$ ipython --no-banner

In [1]: import numpy as np

In [2]: from numpy import linalg as LA

In [3]: np.set_printoptions(suppress=True, linewidth=100)

In [4]: F = np.loadtxt("case19.csv", delimiter=",")

In [5]: F
Out[5]: 
array([[14.,  9.,  8.],
       [ 9., -6., -9.],
       [ 8., -9.,  6.]])

In [6]: r0 = np.array([-4, 0, -1])

In [7]: other = F + np.outer(r0, np.eye(3)[1])

In [8]: LA.matrix_rank(other - F)
Out[8]: np.int64(1)

In [9]: other
Out[9]: 
array([[ 14.,   5.,   8.],
       [  9.,  -6.,  -9.],
       [  8., -10.,   6.]])

In [10]: r0, g = F[0], F[1]

In [11]: r0 @ r0
Out[11]: np.float64(341.0)

In [12]: r0 @ g
Out[12]: np.float64(0.0)

In [13]: p = (r0 @ g) / (r0 @ r0) * r0

In [14]: p
Out[14]: array([0., 0., 0.])

In [15]: np.outer(r0, g)
Out[15]: 
array([[ 126.,  -84., -126.],
       [  81.,  -54.,  -81.],
       [  72.,  -48.,  -72.]])

In [16]: ev, V = LA.eigh(F)

In [17]: vec = np.array([2, 0, 2])

In [18]: np.round(LA.eigvalsh(F[1:, 1:]), 1)
Out[18]: array([-10.8,  10.8])

In [19]: vec @ F @ vec / (vec @ vec), np.round(ev[0], 1), round(float(ev[-1]), 1)
Out[19]: (np.float64(18.0), np.float64(-15.5), 19.4)

In [20]: np.round(V * np.abs(ev) @ V.T, 1)
Out[20]: 
array([[18.3, -0.2,  2.5],
       [-0.2, 13.8,  2.7],
       [ 2.5,  2.7, 12.9]])

In [21]: vec @ F @ vec
Out[21]: np.float64(144.0)

In [22]: np.abs(F).sum(axis=1).max(), round(float(np.abs(ev).max()), 1)
Out[22]: (np.float64(31.0), 19.4)

In [23]: np.round(V * np.maximum(ev, 0) @ V.T, 1)
Out[23]: 
array([[16.1,  4.4,  5.3],
       [ 4.4,  3.9, -3.1],
       [ 5.3, -3.1,  9.5]])

In [24]: (np.sign(V[:, -1].round(6)) == np.sign(V[0, -1].round(6))).astype(int)
Out[24]: array([1, 1, 1])

In [25]: ev, V = LA.eig(F)

In [26]: np.round(F @ V[:, 0] - ev[0] * V[:, 0], 1) + 0
Out[26]: array([0., 0., 0.])

In [27]: round(float(np.prod(ev)), 1)
Out[27]: -3036.0

In [28]: ev.round(1)
Out[28]: array([-15.5,  19.4,  10.1])

In [29]: hat = np.triu(np.array([[2, -3, -3], [1, 2, 2], [-2, 1, 3]]), 1) + np.eye(3)

In [30]: other = hat @ F @ LA.inv(hat)

In [31]: LA.matrix_rank(other)
Out[31]: np.int64(3)

In [32]: np.round(np.poly(other), 1)
Out[32]: array([   1.,  -14., -262., 3036.])

In [33]: r0 = np.array([2, 0, 2, 1])

In [34]: rng = np.random.default_rng(73757)

In [35]: K = np.outer(rng.normal(size=27), r0) + 0.1 * rng.normal(size=(27, 4))

In [36]: K.round(1) + 0
Out[36]: 
array([[ 2.1, -0.1,  2.1,  1. ],
       [ 0.5,  0. ,  0.9,  0.4],
       [ 2.3,  0. ,  2.2,  1.1],
       [ 0.5,  0.1,  0.2,  0.1],
       [ 1.2,  0. ,  1.2,  0.7],
       [ 1.2,  0. ,  1.1,  0.5],
       [ 1.3,  0.1,  1.3,  0.6],
       [-1.3, -0.1, -1.2, -0.7],
       [-1.9,  0.1, -1.9, -0.9],
       [-0.2, -0.1, -0.2, -0.1],
       [-1. ,  0. , -0.9, -0.6],
       [-3.1,  0.1, -3.3, -1.4],
       [-3. ,  0. , -2.8, -1.4],
       [ 1.5,  0.1,  1.4,  0.6],
       [ 0.7,  0. ,  0.7,  0.5],
       [-1.4,  0. , -1.7, -0.9],
       [-2.3,  0. , -2.3, -1.2],
       [ 2.4,  0. ,  2.4,  1.1],
       [-1.6,  0. , -1.6, -1. ],
       [ 0.8, -0.1,  1.1,  0.3],
       [ 2.8,  0. ,  3. ,  1.4],
       [-0.9, -0.1, -0.9, -0.5],
       [ 1. , -0.2,  1.1,  0.6],
       [-4.8,  0. , -4.7, -2.6],
       [-5.1,  0.1, -5.1, -2.5],
       [ 1. ,  0. ,  1. ,  0.5],
       [-2.6, -0.1, -2.7, -1.3]])

In [37]: vec = np.array([3, 1, -1, -2])

In [38]: target = K @ vec

In [39]: np.round(LA.solve(K.T @ K, K.T @ target), 1)
Out[39]: array([ 3.,  1., -1., -2.])

In [40]: np.round(LA.lstsq(K, target)[0], 1)
Out[40]: array([ 3.,  1., -1., -2.])

In [41]: np.round(LA.pinv(K) @ K, 1) + 0
Out[41]: 
array([[1., 0., 0., 0.],
       [0., 1., 0., 0.],
       [0., 0., 1., 0.],
       [0., 0., 0., 1.]])

In [42]: target = target + 0.1 * rng.normal(size=27)

In [43]: target.round(1) + 0
Out[43]: 
array([ 2.2, -0.1,  2.7,  1.3,  1.2,  1.5,  1.5, -1.6, -1.9,  0. , -1.1, -2.9, -3.2,  1.9,  0.5,
       -0.8, -2.1,  2.5, -1.2,  0.7,  2.6, -0.8,  0.7, -4.7, -5. ,  1.3, -2.2])

In [44]: c, *_ = LA.lstsq(K, target)

In [45]: np.round(LA.norm(target - K @ c), 1)
Out[45]: np.float64(0.5)

In [46]: c.round()
Out[46]: array([ 3.,  0., -1., -2.])
